% python3 -q
>>> import numpy as np
>>> from numpy import linalg as LA
>>> np.set_printoptions(precision=3, suppress=True, linewidth=120)
>>> th = np.deg2rad(180)
>>> J = np.eye(4)
>>> J[np.ix_([1, 2], [1, 2])] = [[np.cos(th), -np.sin(th)], [np.sin(th), np.cos(th)]]
>>> J.round(3) + 0
array([[ 1.,  0.,  0.,  0.],
       [ 0., -1.,  0.,  0.],
       [ 0.,  0., -1.,  0.],
       [ 0.,  0.,  0.,  1.]])
>>> arr = np.load("arr.npy")
>>> arr
array([[0., 0., 2.],
       [0., 0., 3.],
       [2., 3., 0.]])
>>> rng = np.random.default_rng(64982)
>>> z = rng.permutation(3)
>>> z
array([1, 2, 0])
>>> out = arr[z][:, z]
>>> out
array([[0., 3., 0.],
       [3., 0., 2.],
       [0., 2., 0.]])
>>> np.trace(out)
np.float64(0.0)
>>> np.allclose(out, arr)
False
>>> round(LA.det(out), 3), round(LA.det(arr[z]), 3)
(np.float64(0.0), np.float64(0.0))
>>> LA.norm(arr, axis=1)
array([2.   , 3.   , 3.606])
>>> round(LA.norm(arr, 1), 3), round(LA.norm(arr, np.inf), 3)
(np.float64(5.0), np.float64(5.0))
>>> np.round(LA.norm(arr) ** 2 / LA.norm(arr, 2) ** 2, 3)
np.float64(2.0)
>>> round(LA.norm(arr[2] - arr[1]), 3)
np.float64(4.69)
>>> np.round(LA.norm(arr[2], 1), 3), round(LA.norm(arr[2], np.inf), 3)
(np.float64(5.0), np.float64(3.0))
>>> arr[2] @ arr[1]
np.float64(0.0)
>>> feats = np.load("mat.npy")
>>> feats
array([[1.   , 0.5  , 0.25 , 0.125],
       [0.5  , 1.   , 0.5  , 0.25 ],
       [0.25 , 0.5  , 1.   , 0.5  ],
       [0.125, 0.25 , 0.5  , 1.   ]])
>>> low = LA.cholesky(feats)
>>> feats / np.sqrt(np.outer(np.diag(feats), np.diag(feats)))
array([[1.   , 0.5  , 0.25 , 0.125],
       [0.5  , 1.   , 0.5  , 0.25 ],
       [0.25 , 0.5  , 1.   , 0.5  ],
       [0.125, 0.25 , 0.5  , 1.   ]])
>>> round(np.prod(np.diag(low)) ** 2, 3), np.round(LA.det(feats), 3)
(np.float64(0.422), np.float64(0.422))
>>> np.diag(low) ** 2
array([1.  , 0.75, 0.75, 0.75])
>>> low
array([[1.   , 0.   , 0.   , 0.   ],
       [0.5  , 0.866, 0.   , 0.   ],
       [0.25 , 0.433, 0.866, 0.   ],
       [0.125, 0.217, 0.433, 0.866]])
>>> round(float(LA.eigvals(low).sum().real), 3)
3.598
>>> round(float(LA.det(2 * low)), 3), np.round(LA.det(low), 3)
(10.392, np.float64(0.65))
>>> LA.eigvals(low)
array([0.866, 0.866, 0.866, 1.   ])
>>> round(float(LA.det(low.T)), 3)
0.65
>>> round(np.einsum("ii->", low), 3)
np.float64(3.598)
>>> round(LA.det(low[::-1]), 3)
np.float64(0.65)
>>> feats @ feats
array([[1.328, 1.156, 0.812, 0.5  ],
       [1.156, 1.562, 1.25 , 0.812],
       [0.812, 1.25 , 1.562, 1.156],
       [0.5  , 0.812, 1.156, 1.328]])
>>> round(float(np.abs(LA.eigvals(feats)).max()), 3)
2.086
>>> feats.inv()
Traceback (most recent call last):
  File "<python-input-38>", line 1, in <module>
    feats.inv()
    ^^^^^^^^^
AttributeError: 'numpy.ndarray' object has no attribute 'inv'
>>> (feats + feats.T) / 2
array([[1.   , 0.5  , 0.25 , 0.125],
       [0.5  , 1.   , 0.5  , 0.25 ],
       [0.25 , 0.5  , 1.   , 0.5  ],
       [0.125, 0.25 , 0.5  , 1.   ]])
>>> round(float(LA.det(feats)), 3)
0.422
>>> X = np.load("data.npy")
>>> X
array([[ 0.915, -0.256, -0.313],
       [-0.256,  0.232, -0.938],
       [-0.313, -0.938, -0.147]])
>>> out = LA.invert(X)
Traceback (most recent call last):
  File "<python-input-43>", line 1, in <module>
    out = LA.invert(X)
          ^^^^^^^^^
AttributeError: module 'numpy.linalg' has no attribute 'invert'
>>> out = LA.inv(X)
>>> round(float(LA.slogdet(X)[0]), 3)
-1.0
>>> np.round(X @ out, 3) + 0
array([[1., 0., 0.],
       [0., 1., 0.],
       [0., 0., 1.]])
>>> E = rng.normal(size=(14, 3)) + 20 * np.array([-3, 2, -7])
>>> E
array([[ -60.023,   39.76 , -140.475],
       [ -59.331,   39.926, -140.859],
       [ -60.407,   40.069, -140.762],
       [ -59.698,   38.568, -139.006],
       [ -61.406,   40.154, -139.093],
       [ -58.495,   42.119, -140.441],
       [ -59.999,   40.65 , -139.663],
       [ -60.214,   39.468, -139.688],
       [ -60.107,   39.526, -140.553],
       [ -59.889,   39.688, -141.242],
       [ -59.279,   38.973, -139.453],
       [ -61.14 ,   39.843, -139.995],
       [ -60.297,   39.286, -140.339],
       [ -59.97 ,   41.567, -139.606]])
>>> Xc = E - E.mean(axis=0)
>>> vecs = LA.svd(Xc)[2][:1]
>>> out = Xc - Xc @ vecs.T @ vecs
>>> np.cov(Xc @ vecs.T, rowvar=False)
array(1.)
>>> np.diag(vecs.T @ vecs)
array([0.155, 0.79 , 0.054])
>>> x0 = np.array([0, 2, 0])
>>> target = E @ x0
>>> np.round(LA.pinv(E) @ E, 3) + 0
array([[1., 0., 0.],
       [0., 1., 0.],
       [0., 0., 1.]])
>>> try:
...     LA.solve(E, target)
... except LA.LinAlgError as e:
...     print("failed:", e)
... 
failed: Last 2 dimensions of the array must be square
>>> target = target + 0.02 * rng.normal(size=14)
>>> target
array([79.547, 79.838, 80.107, 77.125, 80.294, 84.236, 81.304, 78.907, 79.052, 79.4  , 77.955, 79.684, 78.56 , 83.128])
>>> b, *_ = LA.lstsq(E, target)
>>> round(LA.norm(target - E @ b), 3)
np.float64(0.057)
>>> b
array([ 0.005,  1.999, -0.003])
>>> data = np.loadtxt("run2.csv", delimiter=",")
>>> data.round(3) + 0
array([[-13.851,  -1.819, -12.033],
       [-13.798,  -1.816, -11.981],
       [ -7.336,  -1.434,  -5.902],
       [ -5.285,  -1.262,  -4.023],
       [ -1.491,  -0.726,  -0.765],
       [ -1.138,  -0.632,  -0.506],
       [ -1.137,  -0.632,  -0.505],
       [ -0.886,  -0.551,  -0.335],
       [ -0.733,  -0.493,  -0.24 ],
       [ -0.527,  -0.399,  -0.127],
       [ -0.329,  -0.283,  -0.045],
       [ -0.225,  -0.207,  -0.018],
       [ -0.045,  -0.045,   0.   ],
       [  0.078,   0.077,   0.001],
       [  0.12 ,   0.117,   0.003],
       [  0.185,   0.174,   0.011],
       [  0.419,   0.34 ,   0.079],
       [  0.895,   0.554,   0.341],
       [  1.405,   0.705,   0.7  ],
       [  1.69 ,   0.772,   0.919],
       [  4.23 ,   1.154,   3.076],
       [  5.204,   1.255,   3.949],
       [  6.14 ,   1.339,   4.801],
       [  6.498,   1.369,   5.129],
       [  6.518,   1.37 ,   5.148],
       [ 15.244,   1.883,  13.36 ],
       [ 15.666,   1.902,  13.764]])
>>> Uu, sigma, vt = LA.svd(data)
>>> vecs = vt[:(sigma > 1e-8).sum()]
>>> x0 = data[5] + 2 * data[26] + rng.integers(2) * np.eye(3)[1]
>>> x0
array([30.194,  4.172, 27.022])
>>> LA.matrix_rank(np.vstack([data, x0]))
np.int64(3)
>>> Xc = data - data.mean(axis=0)
>>> vecs = LA.svd(Xc)[2][:2]
>>> out = Xc - Xc @ vecs.T @ vecs
>>> np.round(out.std(axis=0), 3) + 0
array([0., 0., 0.])
>>> np.round(np.cov(Xc @ vecs.T, rowvar=False), 3) + 0
array([[74.457,  0.   ],
       [ 0.   ,  0.251]])
>>> LA.norm(out, axis=1).round(6).argmax()
np.int64(0)
>>> round(float(LA.norm(out) / LA.norm(Xc)), 3)
0.0
>>> W0 = np.load("dump.npy")
>>> W0
array([[-1.606, -0.4  , -1.1  ],
       [ 5.991,  1.5  ,  0.8  ],
       [ 8.401,  2.1  ,  0.   ],
       [ 3.614,  0.9  ,  1.3  ],
       [-8.764, -2.2  , -0.6  ],
       [ 0.797,  0.2  ,  1.2  ],
       [ 0.418,  0.1  ,  1.4  ],
       [-0.811, -0.2  ,  0.2  ],
       [-2.367, -0.6  , -0.3  ],
       [-3.163, -0.8  ,  1.6  ],
       [-0.816, -0.2  ,  0.2  ],
       [-7.606, -1.9  ,  2.2  ],
       [-3.587, -0.9  ,  0.1  ],
       [-5.191, -1.3  , -0.1  ],
       [ 0.393,  0.1  ,  1.3  ],
       [-1.192, -0.3  ,  1.   ],
       [-4.399, -1.1  , -0.2  ],
       [-0.805, -0.2  ,  0.2  ],
       [-1.612, -0.4  , -0.3  ],
       [ 0.782,  0.2  ,  0.9  ],
       [-1.195, -0.3  ,  0.3  ],
       [-1.232, -0.3  , -1.   ],
       [ 0.432,  0.1  , -0.3  ]])
>>> Uu, sigma, vt = LA.svd(W0)
>>> np.argmax(sigma[:-1] / (sigma[1:] + 1e-6)) + 1
np.int64(2)
>>> sigma
array([19.071,  4.442,  0.02 ])
>>> out = Uu[:, :2] @ np.diag(sigma[:2]) @ vt[:2]
>>> np.round(np.abs(W0 - out).max(), 3)
np.float64(0.008)
>>> LA.matrix_rank(W0, rtol=0.05)
np.int64(2)
>>> np.round(LA.norm(W0 - out, 2), 3), np.round(sigma[2], 3)
(np.float64(0.02), np.float64(0.02))
>>> m1 = np.load("x.npy")
>>> m1
array([[1, 0, 0, 0],
       [0, 1, 0, 0],
       [0, 0, 1, 0],
       [0, 0, 0, 1]])
>>> out = np.array([[3, 8, 9], [3, 9, 7], [0, 8, 2], [8, 4, 7]])
>>> np.einsum("ik,kj->ji", m1, out)
array([[3, 3, 0, 8],
       [8, 9, 8, 4],
       [9, 7, 2, 7]])
>>> np.einsum("ij,ij->i", m1, m1)
array([1, 1, 1, 1])
>>> out.T @ m1.T
array([[3, 3, 0, 8],
       [8, 9, 8, 4],
       [9, 7, 2, 7]])
>>> np.vstack([m1, out.T]).shape
(7, 4)
>>> LA.matrix_rank(m1 @ out)
np.int64(3)
>>> np.einsum("ik,kj->ij", m1, out)
array([[3, 8, 9],
       [3, 9, 7],
       [0, 8, 2],
       [8, 4, 7]])
>>> np.einsum("ij->j", m1)
array([1, 1, 1, 1])
>>> m1 @ out
array([[3, 8, 9],
       [3, 9, 7],
       [0, 8, 2],
       [8, 4, 7]])
>>> x0 = np.array([-2, -2, -2, 2])
>>> m1 @ x0
array([-2, -2, -2,  2])
>>> LA.norm(m1, axis=1).argmax()
np.int64(0)
>>> m1[0] @ m1[2]
np.int64(0)
>>> round(LA.norm(m1[0] - m1[2]), 3)
np.float64(1.414)
>>> LA.norm(m1, axis=0)
array([1., 1., 1., 1.])
>>> np.round(LA.norm(m1[0], 1), 3), np.round(LA.norm(m1[0], np.inf), 3)
(np.float64(1.0), np.float64(1.0))
>>> evals, vecs = LA.eigh(m1)
>>> x0 = np.array([-1, 2, -2, 2])
>>> x0 @ m1 @ x0 / (x0 @ x0), evals[0], evals[-1]
(np.float64(1.0), np.float64(1.0), np.float64(1.0))
>>> vecs * np.sqrt(evals) @ vecs.T
array([[1., 0., 0., 0.],
       [0., 1., 0., 0.],
       [0., 0., 1., 0.],
       [0., 0., 0., 1.]])
>>> vecs * np.maximum(evals, 0) @ vecs.T
array([[1., 0., 0., 0.],
       [0., 1., 0., 0.],
       [0., 0., 1., 0.],
       [0., 0., 0., 1.]])
>>> vecs * np.abs(evals) @ vecs.T
array([[1., 0., 0., 0.],
       [0., 1., 0., 0.],
       [0., 0., 1., 0.],
       [0., 0., 0., 1.]])
>>> LA.eigvalsh(m1[1:, 1:])
array([1., 1., 1.])
>>> x0 @ m1 @ x0
np.int64(13)
>>> np.einsum("ij,ji->", m1, m1)
np.int64(4)
>>> np.kron(np.eye(2, dtype=int), m1)
array([[1, 0, 0, 0, 0, 0, 0, 0],
       [0, 1, 0, 0, 0, 0, 0, 0],
       [0, 0, 1, 0, 0, 0, 0, 0],
       [0, 0, 0, 1, 0, 0, 0, 0],
       [0, 0, 0, 0, 1, 0, 0, 0],
       [0, 0, 0, 0, 0, 1, 0, 0],
       [0, 0, 0, 0, 0, 0, 1, 0],
       [0, 0, 0, 0, 0, 0, 0, 1]])
>>> LA.eigvals(m1)
array([1., 1., 1., 1.])
>>> np.round(LA.det(m1[::-1]), 3)
np.float64(1.0)
>>> np.poly(m1)
array([ 1., -4.,  6., -4.,  1.])
>>> round(LA.det(2 * m1), 3), np.round(LA.det(m1), 3)
(np.float64(16.0), np.float64(1.0))
>>> np.einsum("ii->", m1)
np.int64(4)
